% python3 -q
>>> import numpy as np
>>> np.set_printoptions(precision=2, suppress=True, linewidth=120)
>>> m1 = np.load("run0.npy")
>>> print(m1)
[[ 4  2  1  3  1  2]
 [ 6  7  4  3  6  6]
 [ 7  7  8  5 10  8]
 [ 8  7  9 10 13  8]
 [ 9  8 12 12 13 13]
 [11  9 14 15 16 16]
 [12 14 19 20 16 19]
 [14 18 24 21 20 22]
 [15 21 27 24 22 24]
 [20 22 32 28 23 26]
 [23 26 34 32 23 29]
 [27 31 34 37 25 34]
 [30 32 39 42 27 39]
 [33 34 41 42 30 44]
 [33 37 43 44 35 47]
 [38 39 45 49 36 47]
 [42 39 50 52 37 52]
 [42 42 52 57 42 57]
 [43 45 54 60 46 58]
 [44 50 56 62 50 63]
 [49 53 61 65 54 67]
 [49 56 64 70 58 69]]
>>> M2 = np.c_[m1[:, :3] @ np.array([[5, 2, -1], [4, 2, -3], [-4, -2, -4]]), np.array([1, 1, -2, -1, -1, -1, 0, 0, 0, 2, -1, -2, 2, 0, -2, 1, 0, -2, -1, 2, -2, -1])]
>>> print(M2)
[[  24   10  -14    1]
 [  42   18  -43    1]
 [  31   12  -60   -2]
 [  32   12  -65   -1]
 [  29   10  -81   -1]
 [  35   12  -94   -1]
 [  40   14 -130    0]
 [  46   16 -164    0]
 [  51   18 -186    0]
 [  60   20 -214    2]
 [  83   30 -237   -1]
 [ 123   48 -256   -2]
 [ 122   46 -282    2]
 [ 137   52 -299    0]
 [ 141   54 -316   -2]
 [ 166   64 -335    1]
 [ 166   62 -359    0]
 [ 170   64 -376   -2]
 [ 179   68 -394   -1]
 [ 196   76 -418    2]
 [ 213   82 -452   -2]
 [ 213   82 -473   -1]]
>>> print(np.linalg.matrix_rank(np.c_[m1, M2]))
7
>>> print(np.round(np.linalg.lstsq(m1, M2[:, 0])[0], 2) + 0)
[ 5.  4. -4.  0.  0.  0.]
>>> print(np.round(np.linalg.norm(M2 - m1 @ np.linalg.lstsq(m1, M2)[0], axis=0), 2) + 0)
[0.   0.   0.   5.83]
>>> print(np.linalg.norm(np.linalg.qr(m1)[0].T @ M2, axis=0) ** 2 / ((M2 ** 2).sum(axis=0) + 1e-12))
[1.   1.   1.   0.17]
>>> print(np.argsort(-np.linalg.norm(M2, axis=0).round(6), kind="stable")[:3])
[2 0 1]
>>> print(np.linalg.cond(M2) > 100)
True
>>> print(round(np.log10(np.linalg.cond(M2))))
3
>>> print(round(np.linalg.norm(M2, 2) / np.linalg.norm(M2), 2))
1.0
>>> print(np.abs(np.linalg.svd(M2)[2][-1]))
[0.41 0.91 0.03 0.02]
>>> F = np.loadtxt("x.csv", delimiter=",")
>>> print(F)
[[ 4.  5.  6.  7.  8.  9. 10. 11. 12.]
 [13. 14. 15. 16. 17. 18. 19. 20. 21.]
 [22. 23. 24. 25. 26. 27. 28. 29. 30.]
 [31. 32. 33. 34. 35. 36. 37. 38. 39.]
 [40. 41. 42. 43. 44. 45. 46. 47. 48.]
 [49. 50. 51. 52. 53. 54. 55. 56. 57.]
 [58. 59. 60. 61. 62. 63. 64. 65. 66.]
 [67. 68. 69. 70. 71. 72. 73. 74. 75.]
 [76. 77. 78. 79. 80. 81. 82. 83. 84.]]
>>> U, sv, vt = np.linalg.svd(F)
>>> evecs = vt[:(sv > 1e-8).sum()]
>>> rng = np.random.default_rng(8121)
>>> x0 = F[3] + 5 * F[5] + rng.integers(2) * np.eye(9)[5]
>>> print(x0)
[276. 282. 288. 294. 300. 306. 312. 318. 324.]
>>> print(np.linalg.matrix_rank(np.vstack([F, x0])))
2
>>> print(np.diag(evecs.T @ evecs))
[0.38 0.26 0.18 0.13 0.11 0.13 0.18 0.26 0.38]
>>> print(np.round(np.linalg.norm(x0 - evecs.T @ evecs @ x0), 2))
0.0
>>> def softmax(z):
...     e = np.exp(z - z.max(axis=-1, keepdims=True))
...     return e / e.sum(axis=-1, keepdims=True)
... 
>>> print(np.round(softmax(10 * F[1]), 2) + 0)
[0. 0. 0. 0. 0. 0. 0. 0. 1.]
>>> S = F @ F.T / np.sqrt(9)
>>> print(softmax(S)[1] @ F)
[76. 77. 78. 79. 80. 81. 82. 83. 84.]
>>> print(np.round(softmax(S), 2) + 0)
[[0. 0. 0. 0. 0. 0. 0. 0. 1.]
 [0. 0. 0. 0. 0. 0. 0. 0. 1.]
 [0. 0. 0. 0. 0. 0. 0. 0. 1.]
 [0. 0. 0. 0. 0. 0. 0. 0. 1.]
 [0. 0. 0. 0. 0. 0. 0. 0. 1.]
 [0. 0. 0. 0. 0. 0. 0. 0. 1.]
 [0. 0. 0. 0. 0. 0. 0. 0. 1.]
 [0. 0. 0. 0. 0. 0. 0. 0. 1.]
 [0. 0. 0. 0. 0. 0. 0. 0. 1.]]
>>> U, sv, vt = np.linalg.svd(F)
>>> print(np.argmax(sv[:-1] / (sv[1:] + 1e-6)) + 1)
2
>>> M2 = U[:, :2] @ np.diag(sv[:2]) @ vt[:2]
>>> print(np.linalg.matrix_rank(F, rtol=0.05))
1
>>> print(np.round(np.linalg.norm(F - M2) / np.linalg.norm(F), 2))
0.0
>>> print(round(float(np.linalg.det(F)), 2))
0.0
>>> print(F @ F)
[[ 3420.  3492.  3564.  3636.  3708.  3780.  3852.  3924.  3996.]
 [ 6660.  6813.  6966.  7119.  7272.  7425.  7578.  7731.  7884.]
 [ 9900. 10134. 10368. 10602. 10836. 11070. 11304. 11538. 11772.]
 [13140. 13455. 13770. 14085. 14400. 14715. 15030. 15345. 15660.]
 [16380. 16776. 17172. 17568. 17964. 18360. 18756. 19152. 19548.]
 [19620. 20097. 20574. 21051. 21528. 22005. 22482. 22959. 23436.]
 [22860. 23418. 23976. 24534. 25092. 25650. 26208. 26766. 27324.]
 [26100. 26739. 27378. 28017. 28656. 29295. 29934. 30573. 31212.]
 [29340. 30060. 30780. 31500. 32220. 32940. 33660. 34380. 35100.]]
>>> print(np.allclose(F, F.T))
False
>>> print((F - F.T) / 2)
[[  0.  -4.  -8. -12. -16. -20. -24. -28. -32.]
 [  4.   0.  -4.  -8. -12. -16. -20. -24. -28.]
 [  8.   4.   0.  -4.  -8. -12. -16. -20. -24.]
 [ 12.   8.   4.   0.  -4.  -8. -12. -16. -20.]
 [ 16.  12.   8.   4.   0.  -4.  -8. -12. -16.]
 [ 20.  16.  12.   8.   4.   0.  -4.  -8. -12.]
 [ 24.  20.  16.  12.   8.   4.   0.  -4.  -8.]
 [ 28.  24.  20.  16.  12.   8.   4.   0.  -4.]
 [ 32.  28.  24.  20.  16.  12.   8.   4.   0.]]
>>> th = np.radians(15)
>>> R = np.eye(9)
>>> R[4, 4] = R[0, 0] = np.cos(th)
>>> R[4, 0], R[0, 4] = -np.sin(th), np.sin(th)
>>> print(R)
[[ 0.97  0.    0.    0.    0.26  0.    0.    0.    0.  ]
 [ 0.    1.    0.    0.    0.    0.    0.    0.    0.  ]
 [ 0.    0.    1.    0.    0.    0.    0.    0.    0.  ]
 [ 0.    0.    0.    1.    0.    0.    0.    0.    0.  ]
 [-0.26  0.    0.    0.    0.97  0.    0.    0.    0.  ]
 [ 0.    0.    0.    0.    0.    1.    0.    0.    0.  ]
 [ 0.    0.    0.    0.    0.    0.    1.    0.    0.  ]
 [ 0.    0.    0.    0.    0.    0.    0.    1.    0.  ]
 [ 0.    0.    0.    0.    0.    0.    0.    0.    1.  ]]
>>> M2 = F @ R.T
>>> print(np.abs(M2 - F).max(axis=0))
[18.12  0.    0.    0.   22.4   0.    0.    0.    0.  ]
>>> print(np.allclose(F @ F.T, M2 @ M2.T))
True
>>> print(np.round(np.linalg.det(R), 2), round(float(np.trace(R)), 2))
1.0 8.93
>>> M2 = np.array([[2, 0, -4, 0, 4, -1, 5, -3, -1],
...     [2, 5, -1, -3, 0, -2, -1, 5, -2],
...     [2, -1, -5, -1, -4, -5, 0, -4, 2],
...     [-3, 2, -3, -5, -1, 1, -4, 0, -3],
...     [-2, 0, -3, -2, 2, 3, 3, 3, 0],
...     [2, -5, 0, 3, -2, 0, 4, -3, 4],
...     [-1, 5, 1, -3, -5, -5, -2, 0, -5],
...     [1, -5, 1, 0, -4, -5, -2, 2, 1],
...     [2, 1, 1, -1, 4, -5, 1, -4, -5]])
>>> W0 = M2 + M2.T
>>> print(W0)
[[  4   2  -2  -3   2   1   4  -2   1]
 [  2  10  -2  -1   0  -7   4   0  -1]
 [ -2  -2 -10  -4  -7  -5   1  -3   3]
 [ -3  -1  -4 -10  -3   4  -7   0  -4]
 [  2   0  -7  -3   4   1  -2  -1   4]
 [  1  -7  -5   4   1   0  -1  -8  -1]
 [  4   4   1  -7  -2  -1  -4  -2  -4]
 [ -2   0  -3   0  -1  -8  -2   4  -3]
 [  1  -1   3  -4   4  -1  -4  -3 -10]]
>>> U, sv, vt = np.linalg.svd(W0, full_matrices=False)
>>> print(np.round(U.T @ W0 @ vt.T, 2) + 0)
[[19.09  0.    0.    0.    0.    0.    0.    0.    0.  ]
 [ 0.   17.62  0.    0.    0.    0.    0.    0.    0.  ]
 [ 0.    0.   16.64  0.    0.    0.    0.    0.    0.  ]
 [ 0.    0.    0.   11.97  0.    0.    0.    0.    0.  ]
 [ 0.    0.    0.    0.   11.94  0.    0.    0.    0.  ]
 [ 0.    0.    0.    0.    0.    7.53  0.    0.    0.  ]
 [ 0.    0.    0.    0.    0.    0.    4.1   0.    0.  ]
 [ 0.    0.    0.    0.    0.    0.    0.    3.37  0.  ]
 [ 0.    0.    0.    0.    0.    0.    0.    0.    1.31]]
>>> print(np.cumsum(sv ** 2) / np.sum(sv ** 2))
[0.28 0.51 0.72 0.83 0.93 0.98 0.99 1.   1.  ]
>>> print(sv)
[19.09 17.62 16.64 11.97 11.94  7.53  4.1   3.37  1.31]
>>> print(np.round(vt @ vt.T, 2) + 0)
[[1. 0. 0. 0. 0. 0. 0. 0. 0.]
 [0. 1. 0. 0. 0. 0. 0. 0. 0.]
 [0. 0. 1. 0. 0. 0. 0. 0. 0.]
 [0. 0. 0. 1. 0. 0. 0. 0. 0.]
 [0. 0. 0. 0. 1. 0. 0. 0. 0.]
 [0. 0. 0. 0. 0. 1. 0. 0. 0.]
 [0. 0. 0. 0. 0. 0. 1. 0. 0.]
 [0. 0. 0. 0. 0. 0. 0. 1. 0.]
 [0. 0. 0. 0. 0. 0. 0. 0. 1.]]
>>> print((sv > 1e-8).sum())
9
>>> th = np.radians(36)
>>> R = np.eye(9)
>>> R[5, 5] = R[3, 3] = np.cos(th)
>>> R[5, 3], R[3, 5] = -np.sin(th), np.sin(th)
>>> print(R)
[[ 1.    0.    0.    0.    0.    0.    0.    0.    0.  ]
 [ 0.    1.    0.    0.    0.    0.    0.    0.    0.  ]
 [ 0.    0.    1.    0.    0.    0.    0.    0.    0.  ]
 [ 0.    0.    0.    0.81  0.    0.59  0.    0.    0.  ]
 [ 0.    0.    0.    0.    1.    0.    0.    0.    0.  ]
 [ 0.    0.    0.   -0.59  0.    0.81  0.    0.    0.  ]
 [ 0.    0.    0.    0.    0.    0.    1.    0.    0.  ]
 [ 0.    0.    0.    0.    0.    0.    0.    1.    0.  ]
 [ 0.    0.    0.    0.    0.    0.    0.    0.    1.  ]]
>>> M2 = W0 @ R.T
>>> print(np.abs(M2 - W0).max(axis=0))
[0.   0.   0.   4.7  0.   5.11 0.   0.   0.  ]
>>> print(np.allclose(W0 @ W0.T, M2 @ M2.T))
True
>>> print(round(float(np.linalg.det(R)), 2), np.round(np.trace(R), 2))
1.0 8.62
>>> print(np.linalg.svd(W0, compute_uv=False), np.linalg.svd(M2, compute_uv=False))
[19.09 17.62 16.64 11.97 11.94  7.53  4.1   3.37  1.31] [19.09 17.62 16.64 11.97 11.94  7.53  4.1   3.37  1.31]
>>> arr = np.array([[-5, 0, 0, 0, 0, 0],
...     [0, 5, 0, 0, 0, 0],
...     [-2, 2, -1, 0, 0, 0],
...     [-4, 1, -2, -3, 0, 0],
...     [-5, 3, -2, -1, 5, 0],
...     [2, 5, 5, -2, 4, 2]])
>>> U, sv, vt = np.linalg.svd(arr)
>>> print(np.argmax(sv[:-1] / (sv[1:] + 1e-6)) + 1)
5
>>> M2 = U[:, :5] @ np.diag(sv[:5]) @ vt[:5]
>>> print(round(float(np.abs(arr - M2).max()), 2))
0.19
>>> print(M2.round(2) + 0)
[[-5.    0.   -0.01  0.01  0.    0.04]
 [ 0.    5.   -0.02  0.01 -0.01  0.09]
 [-2.    2.   -0.95 -0.03  0.01 -0.19]
 [-4.    1.   -2.   -3.    0.    0.01]
 [-5.    3.   -2.01 -1.    5.    0.02]
 [ 2.    5.    5.01 -2.    4.    1.98]]
>>> print(np.linalg.matrix_rank(arr, rtol=0.05))
5
>>> x0 = np.array([-7, 8, -6, -4, -8, -1])
>>> y = m1 @ x0
>>> print(np.linalg.solve(m1.T @ m1, m1.T @ y))
[-7.  8. -6. -4. -8. -1.]
>>> print(np.round(np.linalg.pinv(m1) @ m1, 2) + 0)
[[1. 0. 0. 0. 0. 0.]
 [0. 1. 0. 0. 0. 0.]
 [0. 0. 1. 0. 0. 0.]
 [0. 0. 0. 1. 0. 0.]
 [0. 0. 0. 0. 1. 0.]
 [0. 0. 0. 0. 0. 1.]]
>>> print(y)
[  -40   -76  -149  -206  -236  -293  -313  -364  -395  -478  -498  -527  -611  -657  -696  -755  -838  -891  -931
  -955 -1044 -1092]
>>> y = y + 0.02 * rng.normal(size=22)
>>> print(y)
[  -40.     -76.    -149.    -206.    -236.    -293.    -313.03  -364.    -394.99  -477.99  -498.01  -526.99  -610.99
  -656.99  -695.98  -755.04  -838.03  -891.03  -931.04  -955.02 -1044.   -1092.02]
>>> coef, *_ = np.linalg.lstsq(m1, y)
>>> print([round(float(np.linalg.norm(np.linalg.solve(m1.T @ m1 + lam * np.eye(6), m1.T @ y))), 2) for lam in (0, 1, 10, 100)])
[15.17, 14.95, 13.36, 8.77]
>>> M2 = arr[0, 0] * arr[1:] - np.outer(arr[1:, 0], arr[0])
>>> print(M2)
[[  0 -25   0   0   0   0]
 [  0 -10   5   0   0   0]
 [  0  -5  10  15   0   0]
 [  0 -15  10   5 -25   0]
 [  0 -25 -25  10 -20 -10]]
>>> print(np.flatnonzero(~M2.round(6).any(axis=1)))
[]
>>> print(arr[:, 0] / arr[0, 0])
[ 1.  -0.   0.4  0.8  1.  -0.4]
>>> print(np.linalg.matrix_rank(M2), np.linalg.matrix_rank(arr))
5 6
>>> print(np.round(softmax(10 * arr[5]), 2) + 0)
[0.  0.5 0.5 0.  0.  0. ]
>>> print(softmax(arr).sum(axis=1))
[1. 1. 1. 1. 1. 1.]
>>> print(np.round(softmax(arr[5]), 2) + 0)
[0.02 0.41 0.41 0.   0.15 0.02]
>>> S = arr @ arr.T / np.sqrt(6)
>>> print(np.round(softmax(S), 2) + 0)
[[0.47 0.   0.   0.06 0.47 0.  ]
 [0.   0.5  0.   0.   0.01 0.5 ]
 [0.03 0.03 0.02 0.07 0.84 0.  ]
 [0.01 0.   0.   0.5  0.5  0.  ]
 [0.   0.   0.   0.   1.   0.  ]
 [0.   0.   0.   0.   0.   1.  ]]
>>> print(softmax(S).round(6).argmax(axis=1))
[0 1 4 3 4 5]
>>> O, evecs = np.linalg.qr(arr[:, :2])[0], np.linalg.qr(arr[:, 2:])[0]
>>> sv = np.linalg.svd(O.T @ evecs, compute_uv=False)
>>> print(sv)
[0.84 0.74]
>>> print(np.round(np.linalg.norm(O @ O.T - evecs @ evecs.T, 2), 2))
1.0
>>> print((sv > 0.9).sum())
0
>>> E = np.loadtxt("a.csv", delimiter=",")
>>> print(E)
[[ 0.  6.  8.  5.  8.]
 [ 6. 10.  6.  4.  6.]
 [ 8.  6.  4.  7.  6.]
 [ 5.  4.  7.  2.  4.]
 [ 8.  6.  6.  4.  2.]]
>>> w, evecs = np.linalg.eigh(E)
>>> x0 = np.array([-2, 0, -3, -2, 0])
>>> print(x0 @ E @ x0)
264.0
>>> print(evecs * np.maximum(w, 0) @ evecs.T)
[[ 5.39  5.83  6.11  4.59  5.18]
 [ 5.83 10.06  6.08  4.18  5.85]
 [ 6.11  6.08  7.    5.32  5.83]
 [ 4.59  4.18  5.32  4.08  4.36]
 [ 5.18  5.85  5.83  4.36  4.99]]
>>> print(round(float(x0 @ E @ x0 / (x0 @ x0)), 2), round(w[0], 2), np.round(w[-1], 2))
15.53 -7.74 28.06
>>> print((np.sign(evecs[:, -1].round(6)) == np.sign(evecs[0, -1].round(6))).astype(int))
[1 1 1 1 1]
>>> print(np.abs(E).sum(axis=1).max(), np.round(np.abs(w).max(), 2))
32.0 28.06
>>> data = np.diag(np.array([2, 2, 0, 1, 0, 3, 3, 1, 1]))
>>> print(data)
[[2 0 0 0 0 0 0 0 0]
 [0 2 0 0 0 0 0 0 0]
 [0 0 0 0 0 0 0 0 0]
 [0 0 0 1 0 0 0 0 0]
 [0 0 0 0 0 0 0 0 0]
 [0 0 0 0 0 3 0 0 0]
 [0 0 0 0 0 0 3 0 0]
 [0 0 0 0 0 0 0 1 0]
 [0 0 0 0 0 0 0 0 1]]
>>> U, sv, vt = np.linalg.svd(data)
>>> evecs = vt[:(sv > 1e-8).sum()]
>>> x0 = data[7] + -3 * data[1] + rng.integers(2) * np.eye(9)[6]
>>> print(x0)
[ 0. -6.  0.  0.  0.  0.  0.  1.  0.]
>>> print(np.diag(evecs.T @ evecs))
[1. 1. 0. 1. 0. 1. 1. 1. 1.]
>>> print(evecs.T @ evecs)
[[1. 0. 0. 0. 0. 0. 0. 0. 0.]
 [0. 1. 0. 0. 0. 0. 0. 0. 0.]
 [0. 0. 0. 0. 0. 0. 0. 0. 0.]
 [0. 0. 0. 1. 0. 0. 0. 0. 0.]
 [0. 0. 0. 0. 0. 0. 0. 0. 0.]
 [0. 0. 0. 0. 0. 1. 0. 0. 0.]
 [0. 0. 0. 0. 0. 0. 1. 0. 0.]
 [0. 0. 0. 0. 0. 0. 0. 1. 0.]
 [0. 0. 0. 0. 0. 0. 0. 0. 1.]]
>>> print(np.linalg.matrix_rank(np.vstack([data, x0])))
7
>>> U, sv, vt = np.linalg.svd(data)
>>> print(sv)
[3. 3. 2. 2. 1. 1. 1. 0. 0.]
>>> print(np.argmax(sv[:-1] / (sv[1:] + 1e-6)) + 1)
7
>>> M2 = U[:, :7] @ np.diag(sv[:7]) @ vt[:7]
>>> print(M2)
[[2. 0. 0. 0. 0. 0. 0. 0. 0.]
 [0. 2. 0. 0. 0. 0. 0. 0. 0.]
 [0. 0. 0. 0. 0. 0. 0. 0. 0.]
 [0. 0. 0. 1. 0. 0. 0. 0. 0.]
 [0. 0. 0. 0. 0. 0. 0. 0. 0.]
 [0. 0. 0. 0. 0. 3. 0. 0. 0.]
 [0. 0. 0. 0. 0. 0. 3. 0. 0.]
 [0. 0. 0. 0. 0. 0. 0. 1. 0.]
 [0. 0. 0. 0. 0. 0. 0. 0. 1.]]
>>> print(np.linalg.matrix_rank(M2))
7
>>> print(np.linalg.lstsq(data[:-1].T, data[-1])[2])
6
>>> print(data @ np.linalg.pinv(data) @ data)
[[2. 0. 0. 0. 0. 0. 0. 0. 0.]
 [0. 2. 0. 0. 0. 0. 0. 0. 0.]
 [0. 0. 0. 0. 0. 0. 0. 0. 0.]
 [0. 0. 0. 1. 0. 0. 0. 0. 0.]
 [0. 0. 0. 0. 0. 0. 0. 0. 0.]
 [0. 0. 0. 0. 0. 3. 0. 0. 0.]
 [0. 0. 0. 0. 0. 0. 3. 0. 0.]
 [0. 0. 0. 0. 0. 0. 0. 1. 0.]
 [0. 0. 0. 0. 0. 0. 0. 0. 1.]]
